$ python -q
>>> import numpy as np
>>> np.set_printoptions(suppress=True, linewidth=120)
>>> M = np.load("w.npy")
>>> print(M)
[[1 1 4 4 1]
 [0 1 2 3 0]
 [0 0 1 3 3]
 [0 0 0 2 5]
 [0 0 0 0 3]]
>>> f = np.array([2, 1])
>>> print(np.polyval(f, M[3]))
[ 1  1  1  5 11]
>>> print(np.convolve(M[3], f))
[ 0  0  0  4 12  5]
>>> w, V = np.linalg.eig(M)
>>> print(M @ V[:, 0] - w[0] * V[:, 0])
[0. 0. 0. 0. 0.]
>>> print(np.round(np.sort(np.linalg.eigvals(M.T)), 2))
[1. 1. 1. 2. 3.]
>>> print(np.round(np.sort(np.linalg.eigvals(np.linalg.inv(M))), 2))
[0.33 0.5  1.   1.   1.  ]
>>> print(round(np.linalg.eigvals(M).sum().real, 2))
8.0
>>> print(np.round(np.linalg.eigvals(M), 2))
[1. 1. 1. 2. 3.]
>>> print(np.kron(np.eye(2, dtype=int), M))
[[1 1 4 4 1 0 0 0 0 0]
 [0 1 2 3 0 0 0 0 0 0]
 [0 0 1 3 3 0 0 0 0 0]
 [0 0 0 2 5 0 0 0 0 0]
 [0 0 0 0 3 0 0 0 0 0]
 [0 0 0 0 0 1 1 4 4 1]
 [0 0 0 0 0 0 1 2 3 0]
 [0 0 0 0 0 0 0 1 3 3]
 [0 0 0 0 0 0 0 0 2 5]
 [0 0 0 0 0 0 0 0 0 3]]
>>> print(np.einsum("ii->", M))
8
>>> print(round(float(np.linalg.det(M[::-1])), 2))
6.0
>>> data = np.load("arr.npy")
>>> print(data)
[[ 12.   0. -13.   5.]
 [ 26.  -1. -26.  10.]
 [ 26.  -5. -22.  10.]
 [ 30.  -7. -23.  11.]]
>>> w, V = np.linalg.eig(data)
>>> print(round(float(np.prod(w)), 2))
16.0
>>> print(np.round(np.sort(np.linalg.eigvals(data @ data)), 2))
[ 1.  1. 16. 16.]
>>> print(np.round(np.sort(np.linalg.eigvals(np.linalg.inv(data))), 2))
[-1.   -0.25  0.25  1.  ]
>>> rng = np.random.default_rng(4304)
>>> labels = rng.permutation(4)
>>> print(labels)
[3 0 1 2]
>>> A2 = data[labels][:, labels]
>>> print(np.round(np.sort(np.abs(np.linalg.eigvals(A2))), 2))
[1. 1. 4. 4.]
>>> print(np.trace(A2))
0.0
>>> print(np.round(np.linalg.det(A2), 2), np.round(np.linalg.det(data[labels]), 2))
16.0 -16.0
>>> K = np.array([[-2.1, -0.6, 0.1, -0.4, -0.4, -0.4, -0.4],
...     [-0.4, -0.9, -1.0, 0.6, -0.1, -0.4, -1.2],
...     [-0.7, -0.7, -1.7, -1.8, -0.8, 1.2, -1.7],
...     [-0.7, 0.1, 0.6, -0.9, 0.4, 0.4, 0.5],
...     [-0.7, 1.9, -0.4, -1.2, -0.6, -1.2, 1.4],
...     [-1.6, -1.3, -0.9, -1.1, 0.6, 0.3, 0.2],
...     [0.0, 0.0, 1.4, 1.2, -0.8, 1.6, -0.1]])
>>> K[3] = K[1] + 0.1 * rng.normal(size=7)
>>> print(K.round(2))
[[-2.1  -0.6   0.1  -0.4  -0.4  -0.4  -0.4 ]
 [-0.4  -0.9  -1.    0.6  -0.1  -0.4  -1.2 ]
 [-0.7  -0.7  -1.7  -1.8  -0.8   1.2  -1.7 ]
 [-0.45 -1.1  -1.03  0.6   0.04 -0.26 -1.29]
 [-0.7   1.9  -0.4  -1.2  -0.6  -1.2   1.4 ]
 [-1.6  -1.3  -0.9  -1.1   0.6   0.3   0.2 ]
 [ 0.    0.    1.4   1.2  -0.8   1.6  -0.1 ]]
>>> x = np.array([1, 0, 0, 1, 1, 2, 1])
>>> y = K @ x
>>> b, lr = np.zeros(7), 1 / np.linalg.norm(K, 2) ** 2
>>> for i in range(4):
...     b -= lr * K.T @ (K @ b - y)
...     if i % 1 == 0: print(i, round(np.linalg.norm(K @ b - y), 2))
... 
0 3.28
1 2.42
2 2.02
3 1.75
>>> print(b.round(2))
[ 1.09 -0.14  0.8   0.68  0.3   1.    0.25]
